In [1]: import numpy as np

In [2]: from numpy import linalg as LA

In [3]: np.set_printoptions(precision=4, suppress=True, linewidth=120)

In [4]: E = np.loadtxt("m.csv", delimiter=",")

In [5]: E
Out[5]: 
array([[ 2.    ,  2.    , -5.3497, -3.    ,  2.6503,  0.8252, -5.1748],
       [ 2.    ,  2.    , -0.7542, -3.    ,  7.2458,  3.1229, -2.8771],
       [ 2.    ,  2.    , -3.4059, -3.    ,  4.5941,  1.7971, -4.2029],
       [ 2.    ,  2.    , -5.7151, -3.    ,  2.2849,  0.6425, -5.3575],
       [ 2.    ,  2.    , -4.9805, -3.    ,  3.0195,  1.0097, -4.9903],
       [ 2.    ,  2.    , -4.0003, -3.    ,  3.9997,  1.4999, -4.5001],
       [ 2.    ,  2.    , -4.3347, -3.    ,  3.6653,  1.3327, -4.6673],
       [ 2.    ,  2.    , -4.5327, -3.    ,  3.4673,  1.2337, -4.7663],
       [ 2.    ,  2.    , -3.4908, -3.    ,  4.5092,  1.7546, -4.2454],
       [ 2.    ,  2.    , -6.33  , -3.    ,  1.67  ,  0.335 , -5.665 ],
       [ 2.    ,  2.    , -4.3578, -3.    ,  3.6422,  1.3211, -4.6789],
       [ 2.    ,  2.    , -7.5368, -3.    ,  0.4632, -0.2684, -6.2684],
       [ 2.    ,  2.    , -7.6042, -3.    ,  0.3958, -0.3021, -6.3021],
       [ 2.    ,  2.    , -7.7327, -3.    ,  0.2673, -0.3663, -6.3663],
       [ 2.    ,  2.    , -6.6357, -3.    ,  1.3643,  0.1822, -5.8178],
       [ 2.    ,  2.    , -2.6806, -3.    ,  5.3194,  2.1597, -3.8403],
       [ 2.    ,  2.    , -0.7337, -3.    ,  7.2663,  3.1331, -2.8669],
       [ 2.    ,  2.    , -3.907 , -3.    ,  4.093 ,  1.5465, -4.4535],
       [ 2.    ,  2.    , -6.9461, -3.    ,  1.0539,  0.027 , -5.973 ],
       [ 2.    ,  2.    , -5.7095, -3.    ,  2.2905,  0.6452, -5.3548],
       [ 2.    ,  2.    , -4.4325, -3.    ,  3.5675,  1.2837, -4.7163]])

In [6]: rank = LA.matrix_rank(E)

In [7]: rank
Out[7]: np.int64(3)

In [8]: null = LA.svd(E)[2][rank:].T

In [9]: [int(LA.matrix_rank(np.delete(E, i, axis=0))) for i in range(21)]
Out[9]: [3, 3, 3, 3, 3, 3, 3, 3, 3, 3, 3, 3, 3, 3, 3, 3, 3, 3, 3, 3, 3]

In [10]: [int(LA.matrix_rank(E[:i])) for i in range(1, len(E) + 1)]
Out[10]: [1, 2, 3, 3, 3, 3, 3, 3, 3, 3, 3, 3, 3, 3, 3, 3, 3, 3, 3, 3, 3]

In [11]: np.allclose(E @ null, 0)
Out[11]: True

In [12]: null @ null.T
Out[12]: 
array([[ 0.9403, -0.0597,  0.1194,  0.0896, -0.1194, -0.0896,  0.0896],
       [-0.0597,  0.9403,  0.1194,  0.0896, -0.1194, -0.0896,  0.0896],
       [ 0.1194,  0.1194,  0.2612, -0.1791, -0.2612,  0.1791, -0.1791],
       [ 0.0896,  0.0896, -0.1791,  0.8657,  0.1791,  0.1343, -0.1343],
       [-0.1194, -0.1194, -0.2612,  0.1791,  0.2612, -0.1791,  0.1791],
       [-0.0896, -0.0896,  0.1791,  0.1343, -0.1791,  0.3657, -0.3657],
       [ 0.0896,  0.0896, -0.1791, -0.1343,  0.1791, -0.3657,  0.3657]])

In [13]: [int(LA.matrix_rank(E[:, :j + 1])) for j in range(7)]
Out[13]: [1, 1, 2, 2, 2, 3, 3]

In [14]: np.argsort(-LA.norm(E, axis=0).round(6), kind="stable")[:3]
Out[14]: array([2, 6, 4])

In [15]: LA.matrix_rank(E, rtol=0.1)
Out[15]: np.int64(2)

In [16]: LA.cond(E) > 100
Out[16]: np.True_

In [17]: round(LA.norm(E, 2) / LA.norm(E), 4)
Out[17]: np.float64(0.9472)

In [18]: A = np.load("test0.npy")

In [19]: A
Out[19]: 
array([[ -0.1222,   1.1359,  -3.8248,   9.2216],
       [ -0.1776,   1.3753,   0.57  ,  50.6472],
       [  0.0066,   1.0918,  -2.1812,  -2.2201],
       [  0.085 ,   0.3621,   1.9837, -27.8009],
       [  0.0878,  -0.2795,   5.2088, -18.711 ],
       [ -0.163 ,   0.1383,  -4.2562, -16.9817],
       [  0.0671,  -0.2271,  -2.952 ,   5.1138],
       [ -0.1034,   0.1075,  -2.8909,  25.4168],
       [  0.0903,  -1.5644,   2.6708, -14.1642],
       [  0.1653,  -1.3285,   2.6002,   2.4081],
       [  0.0656,   0.1049,  -3.5099,  -2.4288],
       [ -0.0861,   0.1506,   3.3644, -13.1475],
       [  0.0649,  -0.3189,   6.9026,   6.1244],
       [  0.0777,  -1.727 ,   3.4976,  19.2351],
       [ -0.0977,   0.3779,  -4.8451,   4.5153],
       [  0.2004,  -0.3267,  -7.4181,   4.1171]])

In [20]: cen = (A - A.mean(axis=0)) / A.std(axis=0)

In [21]: np.argwhere(np.abs(cen) > 2)
Out[21]: array([[1, 3]])

In [22]: cen.std(axis=0)
Out[22]: array([1., 1., 1., 1.])

In [23]: coef = LA.lstsq(np.delete(cen, 3, axis=1), cen[:, 3])[0]

In [24]: coef
Out[24]: array([-0.3533, -0.0451, -0.0799])

In [25]: round(1 - np.var(cen[:, 3] - np.delete(cen, 3, axis=1) @ coef), 4)
Out[25]: np.float64(0.1226)

In [26]: left, sigma, vt = LA.svd(E)

In [27]: V = vt[:(sigma > 1e-8).sum()]

In [28]: rng = np.random.default_rng(45366)

In [29]: x = E[5] + -2 * E[11] + rng.integers(2) * np.eye(7)[5]

In [30]: x
Out[30]: array([-2.    , -2.    , 11.0733,  3.    ,  3.0733,  3.0367,  8.0367])

In [31]: np.round(LA.norm(x - V.T @ V @ x), 4)
Out[31]: np.float64(0.6047)

In [32]: V.T @ V
Out[32]: 
array([[ 0.0597,  0.0597, -0.1194, -0.0896,  0.1194,  0.0896, -0.0896],
       [ 0.0597,  0.0597, -0.1194, -0.0896,  0.1194,  0.0896, -0.0896],
       [-0.1194, -0.1194,  0.7388,  0.1791,  0.2612, -0.1791,  0.1791],
       [-0.0896, -0.0896,  0.1791,  0.1343, -0.1791, -0.1343,  0.1343],
       [ 0.1194,  0.1194,  0.2612, -0.1791,  0.7388,  0.1791, -0.1791],
       [ 0.0896,  0.0896, -0.1791, -0.1343,  0.1791,  0.6343,  0.3657],
       [-0.0896, -0.0896,  0.1791,  0.1343, -0.1791,  0.3657,  0.6343]])

In [33]: Y = np.array([[3, 1, 0],
    ...:     [2, -4, 0],
    ...:     [-2, -1, -5],
    ...:     [4, 1, 1],
    ...:     [1, -3, -2],
    ...:     [-1, -2, -4],
    ...:     [2, -4, -5]])

In [34]: C = np.array([[2, 2, -1, 0], [0, 0, 0, -2], [1, -1, 2, 2]])

In [35]: feats = Y @ C

In [36]: feats
Out[36]: 
array([[  6,   6,  -3,  -2],
       [  4,   4,  -2,   8],
       [ -9,   1,  -8,  -8],
       [  9,   7,  -2,   0],
       [  0,   4,  -5,   2],
       [ -6,   2,  -7,  -4],
       [ -1,   9, -12,  -2]])

In [37]: rank = LA.matrix_rank(feats)

In [38]: rank
Out[38]: np.int64(3)

In [39]: null = LA.svd(feats)[2][rank:].T

In [40]: np.round(feats @ null, 4) + 0
Out[40]: 
array([[0.],
       [0.],
       [0.],
       [0.],
       [0.],
       [0.],
       [0.]])

In [41]: left, sigma, vt = LA.svd(feats)

In [42]: V = vt[:(sigma > 1e-8).sum()]

In [43]: x = feats[0] + -2 * feats[4] + rng.integers(2) * np.eye(4)[0]

In [44]: x
Out[44]: array([ 6., -2.,  7., -6.])

In [45]: np.diag(V.T @ V)
Out[45]: array([0.82, 0.5 , 0.68, 1.  ])

In [46]: np.allclose(V.T @ V @ x, x)
Out[46]: True

In [47]: round(float(LA.norm(x - V.T @ V @ x)), 4)
Out[47]: 0.0

In [48]: LA.matrix_rank(np.vstack([feats, x]))
Out[48]: np.int64(3)

In [49]: ang = np.radians(15)

In [50]: R = np.eye(4)

In [51]: R[2, 2] = R[1, 1] = np.cos(ang)

In [52]: R[2, 1], R[1, 2] = -np.sin(ang), np.sin(ang)

In [53]: R
Out[53]: 
array([[ 1.    ,  0.    ,  0.    ,  0.    ],
       [ 0.    ,  0.9659,  0.2588,  0.    ],
       [ 0.    , -0.2588,  0.9659,  0.    ],
       [ 0.    ,  0.    ,  0.    ,  1.    ]])

In [54]: Y = feats @ R.T

In [55]: np.allclose(feats @ feats.T, Y @ Y.T)
Out[55]: True

In [56]: np.allclose(LA.norm(feats, axis=1), LA.norm(Y, axis=1))
Out[56]: True

In [57]: Y = np.array([[1, 1], [1, -1]])

In [58]: data = np.kron(Y, np.kron(Y, Y))[rng.permutation(8)][:3]

In [59]: data
Out[59]: 
array([[ 1,  1, -1, -1, -1, -1,  1,  1],
       [ 1,  1,  1,  1, -1, -1, -1, -1],
       [ 1,  1,  1,  1,  1,  1,  1,  1]])

In [60]: f, r1 = data[2], data[1]

In [61]: f @ f
Out[61]: np.int64(8)

In [62]: f @ r1
Out[62]: np.int64(0)

In [63]: p = (f @ r1) / (f @ f) * f

In [64]: np.outer(f, r1)
Out[64]: 
array([[ 1,  1,  1,  1, -1, -1, -1, -1],
       [ 1,  1,  1,  1, -1, -1, -1, -1],
       [ 1,  1,  1,  1, -1, -1, -1, -1],
       [ 1,  1,  1,  1, -1, -1, -1, -1],
       [ 1,  1,  1,  1, -1, -1, -1, -1],
       [ 1,  1,  1,  1, -1, -1, -1, -1],
       [ 1,  1,  1,  1, -1, -1, -1, -1],
       [ 1,  1,  1,  1, -1, -1, -1, -1]])

In [65]: r1 - p
Out[65]: array([ 1.,  1.,  1.,  1., -1., -1., -1., -1.])

In [66]: LA.matrix_rank(np.outer(f, r1))
Out[66]: np.int64(1)

In [67]: Y = data + rng.integers(-2, 3, (3, 1)) @ rng.integers(-2, 3, (1, 8))

In [68]: Y
Out[68]: 
array([[ 0,  2,  0,  1, -1,  1,  1,  1],
       [ 0,  2,  2,  3, -1,  1, -1, -1],
       [-1,  3,  3,  5,  1,  5,  1,  1]])

In [69]: LA.matrix_rank(Y - data, tol=1e-8)
Out[69]: np.int64(1)

In [70]: np.abs(Y - data).sum(axis=1)
Out[70]: array([ 7,  7, 14])

In [71]: Y = data / np.sqrt((data ** 2).mean(axis=1, keepdims=True))

In [72]: Y[0]
Out[72]: array([ 1.,  1., -1., -1., -1., -1.,  1.,  1.])

In [73]: LA.norm(Y, axis=1)
Out[73]: array([2.8284, 2.8284, 2.8284])

In [74]: LA.norm(data, axis=1)
Out[74]: array([2.8284, 2.8284, 2.8284])

In [75]: np.round(LA.norm(data[1], 1), 4), round(float(LA.norm(data[1], np.inf)), 4)
Out[75]: (np.float64(8.0), 1.0)

In [76]: round(LA.norm(data, "nuc"), 4)
Out[76]: np.float64(8.4853)

In [77]: round(float(LA.norm(data[1] - data[2])), 4)
Out[77]: 4.0

In [78]: data[1] @ data[2]
Out[78]: np.int64(0)

In [79]: LA.norm(data, axis=1).argmax()
Out[79]: np.int64(0)

In [80]: K = np.loadtxt("a.csv", delimiter=",")

In [81]: K
Out[81]: 
array([[ 0.9623,  0.1132, -0.1887, -0.1132, -0.1132],
       [ 0.1132,  0.6604,  0.566 ,  0.3396,  0.3396],
       [-0.1887,  0.566 ,  0.0566, -0.566 , -0.566 ],
       [-0.1132,  0.3396, -0.566 ,  0.6604, -0.3396],
       [-0.1132,  0.3396, -0.566 , -0.3396,  0.6604]])

In [82]: Y = np.c_[A[:, :2] @ np.array([[1, 0], [0, 3]]), np.array([-2, -2, 1, -3, 9, -5, 6, -7, 0, 3, -2, 3, 6, 4, -5, 4])]

In [83]: Y
Out[83]: 
array([[-0.1222,  3.4077, -2.    ],
       [-0.1776,  4.1259, -2.    ],
       [ 0.0066,  3.2754,  1.    ],
       [ 0.085 ,  1.0863, -3.    ],
       [ 0.0878, -0.8385,  9.    ],
       [-0.163 ,  0.4149, -5.    ],
       [ 0.0671, -0.6813,  6.    ],
       [-0.1034,  0.3225, -7.    ],
       [ 0.0903, -4.6932,  0.    ],
       [ 0.1653, -3.9855,  3.    ],
       [ 0.0656,  0.3147, -2.    ],
       [-0.0861,  0.4518,  3.    ],
       [ 0.0649, -0.9567,  6.    ],
       [ 0.0777, -5.181 ,  4.    ],
       [-0.0977,  1.1337, -5.    ],
       [ 0.2004, -0.9801,  4.    ]])

In [84]: LA.matrix_rank(Y)
Out[84]: np.int64(3)

In [85]: np.round(LA.norm(Y - A @ LA.lstsq(A, Y)[0], axis=0), 4) + 0
Out[85]: array([ 0.    ,  0.    , 12.0406])

In [86]: E.sum(axis=0)
Out[86]: array([  42.    ,   42.    , -101.1705,  -63.    ,   66.8295,   22.915 , -103.085 ])

In [87]: LA.matrix_rank(E)
Out[87]: np.int64(3)

In [88]: np.zeros(21, 7)
Traceback (most recent call last):
  Cell In[88], line 1
    np.zeros(21, 7)
TypeError: Cannot interpret '7' as a data type


In [89]: E.shape
Out[89]: (21, 7)

In [90]: evals, V = LA.eigh(K)

In [91]: x = np.array([3, 1, 2, 1, 0])

In [92]: np.round(V * np.abs(evals) @ V.T, 4) + 0
Out[92]: 
array([[1., 0., 0., 0., 0.],
       [0., 1., 0., 0., 0.],
       [0., 0., 1., 0., 0.],
       [0., 0., 0., 1., 0.],
       [0., 0., 0., 0., 1.]])

In [93]: round(float(np.abs(K).sum(axis=1).max()), 4), round(float(np.abs(evals).max()), 4)
Out[93]: (2.0189, 1.0)

In [94]: round(float(x @ K @ x), 4)
Out[94]: 8.6226

In [95]: evals, V = LA.eigh(K)

In [96]: LA.eigvalsh(K + 4 * np.eye(5))
Out[96]: array([3., 5., 5., 5., 5.])

In [97]: (evals > 1e-8).sum(), (evals < -1e-8).sum()
Out[97]: (np.int64(4), np.int64(1))

In [98]: Y = LA.inv(K)

In [99]: Y
Out[99]: 
array([[ 0.9623,  0.1132, -0.1887, -0.1132, -0.1132],
       [ 0.1132,  0.6604,  0.566 ,  0.3396,  0.3396],
       [-0.1887,  0.566 ,  0.0566, -0.566 , -0.566 ],
       [-0.1132,  0.3396, -0.566 ,  0.6604, -0.3396],
       [-0.1132,  0.3396, -0.566 , -0.3396,  0.6604]])

In [100]: LA.inv(Y)
Out[100]: 
array([[ 0.9623,  0.1132, -0.1887, -0.1132, -0.1132],
       [ 0.1132,  0.6604,  0.566 ,  0.3396,  0.3396],
       [-0.1887,  0.566 ,  0.0566, -0.566 , -0.566 ],
       [-0.1132,  0.3396, -0.566 ,  0.6604, -0.3396],
       [-0.1132,  0.3396, -0.566 , -0.3396,  0.6604]])

In [101]: round(LA.slogdet(K)[0], 4)
Out[101]: np.float64(-1.0)

In [102]: (np.abs(Y) > 1e-9).astype(int)
Out[102]: 
array([[1, 1, 1, 1, 1],
       [1, 1, 1, 1, 1],
       [1, 1, 1, 1, 1],
       [1, 1, 1, 1, 1],
       [1, 1, 1, 1, 1]])

In [103]: round(LA.cond(K), 4)
Out[103]: np.float64(1.0)

In [104]: LA.det(K) * Y
Out[104]: 
array([[-0.9623, -0.1132,  0.1887,  0.1132,  0.1132],
       [-0.1132, -0.6604, -0.566 , -0.3396, -0.3396],
       [ 0.1887, -0.566 , -0.0566,  0.566 ,  0.566 ],
       [ 0.1132, -0.3396,  0.566 , -0.6604,  0.3396],
       [ 0.1132, -0.3396,  0.566 ,  0.3396, -0.6604]])
